In [1]: import numpy as np

In [2]: np.set_printoptions(precision=2, suppress=True, linewidth=160, sign=" ")

In [3]: K = np.loadtxt("w.csv", delimiter=",")

In [4]: K
Out[4]: 
array([[ 3.1, -3. ,  4. , -3. ],
       [-2. ,  1.1, -1. ,  2. ],
       [-8. , -6. , -7.9,  9. ],
       [ 3. , -3. ,  4. , -2.9]])

In [5]: W1 = np.array([[3, 2], [-2, -1], [-1, 1], [-2, 3]])

In [6]: beta = np.array([3, 0])

In [7]: H = np.maximum(K @ W1 + beta, 0)

In [8]: H
Out[8]: 
array([[ 20.3,   4.2],
       [  0. ,   0. ],
       [  0. ,   9.1],
       [ 19.8,   4.3]])

In [9]: (H > 0).mean(axis=0)
Out[9]: array([ 0.5 ,  0.75])

In [10]: (H > 0).astype(int)
Out[10]: 
array([[ 1,  1],
       [ 0,  0],
       [ 0,  1],
       [ 1,  1]])

In [11]: basis = np.array([[-1, -2, 0], [2, -2, 0]])

In [12]: (H @ basis).round(6).argmax(axis=1)
Out[12]: array([ 2,  0,  0,  2])

In [13]: W1 @ basis
Out[13]: 
array([[  1, -10,   0],
       [  0,   6,   0],
       [  3,   0,   0],
       [  8,  -2,   0]])

In [14]: H @ basis
Out[14]: 
array([[-11.9, -49. ,   0. ],
       [  0. ,   0. ,   0. ],
       [ 18.2, -18.2,   0. ],
       [-11.2, -48.2,   0. ]])

In [15]: left, sigma, vt = np.linalg.svd(K)

In [16]: np.argmax(sigma[:-1] / (sigma[1:] + 1e-6)) + 1
Out[16]: np.int64(3)

In [17]: sigma.round(2) + 0
Out[17]: array([ 17.09,   6.82,   1.09,   0.  ])

In [18]: A2 = left[:, :3] @ np.diag(sigma[:3]) @ vt[:3]

In [19]: A2
Out[19]: 
array([[ 3.1, -3. ,  4. , -3. ],
       [-2. ,  1.1, -1. ,  2. ],
       [-8. , -6. , -7.9,  9. ],
       [ 3. , -3. ,  4. , -2.9]])

In [20]: np.round(np.abs(K - A2).max(), 2)
Out[20]: np.float64(0.0)

In [21]: round(float(np.linalg.norm(K - A2, 2)), 2), np.round(sigma[3], 2)
Out[21]: (0.0, np.float64(0.0))

In [22]: A = np.array([[1.5, 0.0, 0.1],
    ...:     [-1.0, 0.7, 1.4],
    ...:     [-1.0, 0.1, 1.6],
    ...:     [2.3, -1.8, -0.6],
    ...:     [-0.3, -0.1, -0.8],
    ...:     [-0.4, 1.5, 2.2],
    ...:     [-0.1, 0.1, 2.8],
    ...:     [0.4, 0.4, -0.4],
    ...:     [0.2, 0.4, -0.6],
    ...:     [-0.7, 0.4, 2.0],
    ...:     [1.2, 0.3, -0.7],
    ...:     [-0.3, 0.9, 0.1],
    ...:     [1.9, 1.9, -0.2],
    ...:     [2.8, 1.8, 0.9],
    ...:     [0.5, 1.1, -0.6],
    ...:     [-2.3, -0.2, -0.7],
    ...:     [0.8, -0.2, 0.0],
    ...:     [-0.5, 0.0, 1.1],
    ...:     [0.2, 2.2, 1.4],
    ...:     [-0.8, -1.7, -0.1],
    ...:     [-0.9, -0.6, -1.9],
    ...:     [-1.6, -0.5, 0.0]])

In [23]: rng = np.random.default_rng(21)

In [24]: A[:, 0] = 3 * A[:, 1] + 0.02 * rng.normal(size=22)

In [25]: A
Out[25]: 
array([[ 0.01,  0.  ,  0.1 ],
       [ 2.13,  0.7 ,  1.4 ],
       [ 0.26,  0.1 ,  1.6 ],
       [-5.37, -1.8 , -0.6 ],
       [-0.3 , -0.1 , -0.8 ],
       [ 4.48,  1.5 ,  2.2 ],
       [ 0.28,  0.1 ,  2.8 ],
       [ 1.18,  0.4 , -0.4 ],
       [ 1.2 ,  0.4 , -0.6 ],
       [ 1.22,  0.4 ,  2.  ],
       [ 0.91,  0.3 , -0.7 ],
       [ 2.71,  0.9 ,  0.1 ],
       [ 5.67,  1.9 , -0.2 ],
       [ 5.37,  1.8 ,  0.9 ],
       [ 3.33,  1.1 , -0.6 ],
       [-0.58, -0.2 , -0.7 ],
       [-0.56, -0.2 ,  0.  ],
       [ 0.02,  0.  ,  1.1 ],
       [ 6.58,  2.2 ,  1.4 ],
       [-5.07, -1.7 , -0.1 ],
       [-1.79, -0.6 , -1.9 ],
       [-1.5 , -0.5 ,  0.  ]])

In [26]: A2 = A / np.linalg.norm(A, axis=1, keepdims=True)

In [27]: gram = A2 @ A2.T

In [28]: np.round(np.degrees(np.arccos(np.clip(gram[14, 13], -1, 1))), 2)
Out[28]: np.float64(18.74)

In [29]: gram[14]
Out[29]: 
array([-0.1 ,  0.75,  0.01, -0.96, -0.21,  0.82, -0.06,  0.99,  0.96,  0.39,  0.9 ,  0.98,  0.99,  0.95,  1.  , -0.52, -0.99, -0.15,  0.93, -0.98, -0.57,
       -0.99])

In [30]: np.linalg.norm(A2, axis=1)
Out[30]: array([ 1.,  1.,  1.,  1.,  1.,  1.,  1.,  1.,  1.,  1.,  1.,  1.,  1.,  1.,  1.,  1.,  1.,  1.,  1.,  1.,  1.,  1.])

In [31]: (gram - 2 * np.eye(22)).round(6).argmax(axis=1)
Out[31]: array([  6,   5,   6,  19,  15,   1,   0,   8,   7,   2,   8,  12,  11,  18,  12,  20,  21,   0,  13,  21,  15,  19])

In [32]: np.argwhere(np.triu(np.abs(gram) > 0.95, 1))
Out[32]: 
array([[  0,   2],
       [  0,   4],
       [  0,   6],
       [  0,  17],
       [  1,   5],
       [  1,  15],
       [  1,  20],
       [  2,   4],
       [  2,   6],
       [  2,  17],
       [  3,  11],
       [  3,  12],
       [  3,  13],
       [  3,  14],
       [  3,  16],
       [  3,  18],
       [  3,  19],
       [  3,  21],
       [  4,   6],
       [  4,   9],
       [  5,  13],
       [  5,  18],
       [  6,  17],
       [  7,   8],
       [  7,  12],
       [  7,  14],
       [  7,  16],
       [  7,  21],
       [  8,  10],
       [  8,  14],
       [  9,  15],
       [  9,  20],
       [ 11,  12],
       [ 11,  13],
       [ 11,  14],
       [ 11,  16],
       [ 11,  18],
       [ 11,  19],
       [ 11,  21],
       [ 12,  13],
       [ 12,  14],
       [ 12,  16],
       [ 12,  18],
       [ 12,  19],
       [ 12,  21],
       [ 13,  16],
       [ 13,  18],
       [ 13,  19],
       [ 13,  21],
       [ 14,  16],
       [ 14,  19],
       [ 14,  21],
       [ 15,  20],
       [ 16,  18],
       [ 16,  19],
       [ 16,  21],
       [ 18,  19],
       [ 18,  21],
       [ 19,  21]])

In [33]: J = np.load("m.npy")

In [34]: J
Out[34]: 
array([[ 0,  0,  0],
       [ 0,  0,  5],
       [ 0,  8,  0]])

In [35]: np.linalg.svd(J, compute_uv=False)
Out[35]: array([ 8.,  5.,  0.])

In [36]: J.T @ J
Out[36]: 
array([[  0,   0,   0],
       [  0,  64,   0],
       [  0,   0,  25]])

In [37]: np.linalg.cond(J) > 100
Out[37]: np.True_

In [38]: np.argsort(-np.linalg.norm(J, axis=0).round(6), kind="stable")[:3]
Out[38]: array([ 1,  2,  0])

In [39]: left, sigma, vt = np.linalg.svd(J)

In [40]: evecs = vt[:(sigma > 1e-8).sum()]

In [41]: vec = J[2] + 3 * J[1] + rng.integers(2) * np.eye(3)[1]

In [42]: vec
Out[42]: array([  0.,   9.,  15.])

In [43]: np.allclose(evecs.T @ evecs @ vec, vec)
Out[43]: True

In [44]: evecs.T @ evecs
Out[44]: 
array([[ 0.,  0.,  0.],
       [ 0.,  1.,  0.],
       [ 0.,  0.,  1.]])

In [45]: left, sigma, vt = np.linalg.svd(J, full_matrices=False)

In [46]: np.abs(vt[0])
Out[46]: array([ 0.,  1.,  0.])

In [47]: np.allclose(left * sigma @ vt, J)
Out[47]: True

In [48]: np.abs(left[:, 0]).round(6).argmax()
Out[48]: np.int64(2)

In [49]: left.T @ left
Out[49]: 
array([[ 1.,  0.,  0.],
       [ 0.,  1.,  0.],
       [ 0.,  0.,  1.]])

In [50]: vt @ vt.T
Out[50]: 
array([[ 1.,  0.,  0.],
       [ 0.,  1.,  0.],
       [ 0.,  0.,  1.]])

In [51]: np.flatnonzero(np.linalg.matrix_power((J != 0) + (J.T != 0) + np.eye(3), 3)[1])
Out[51]: array([ 1,  2])

In [52]: (J != 0).astype(int)
Out[52]: 
array([[ 0,  0,  0],
       [ 0,  0,  1],
       [ 0,  1,  0]])

In [53]: E = np.loadtxt("arr.csv", delimiter=",")

In [54]: E
Out[54]: 
array([[-2.,  0.,  1., -2.],
       [ 0.,  0., -4.,  4.],
       [ 1., -4., -4., -2.],
       [-2.,  4., -2.,  4.]])

In [55]: np.all(np.linalg.eigvalsh(E) > 0)
Out[55]: np.False_

In [56]: round(float(np.linalg.eigvalsh(E).min()), 2)
Out[56]: -6.69

In [57]: [round(float(np.linalg.det(E[:i, :i])), 2) + 0 for i in range(1, 5)]
Out[57]: [-2.0, 0.0, 32.0, -112.0]

In [58]: th = np.radians(45)

In [59]: r_ = np.eye(4)

In [60]: r_[1, 1] = r_[2, 2] = np.cos(th)

In [61]: r_[1, 2], r_[2, 1] = -np.sin(th), np.sin(th)

In [62]: r_
Out[62]: 
array([[ 1.  ,  0.  ,  0.  ,  0.  ],
       [ 0.  ,  0.71, -0.71,  0.  ],
       [ 0.  ,  0.71,  0.71,  0.  ],
       [ 0.  ,  0.  ,  0.  ,  1.  ]])

In [63]: A2 = E @ r_.T

In [64]: A2.round(2) + 0
Out[64]: 
array([[-2.  , -0.71,  0.71, -2.  ],
       [ 0.  ,  2.83, -2.83,  4.  ],
       [ 1.  ,  0.  , -5.66, -2.  ],
       [-2.  ,  4.24,  1.41,  4.  ]])

In [65]: np.allclose(np.linalg.norm(E, axis=1), np.linalg.norm(A2, axis=1))
Out[65]: True

In [66]: np.allclose(E @ E.T, A2 @ A2.T)
Out[66]: True
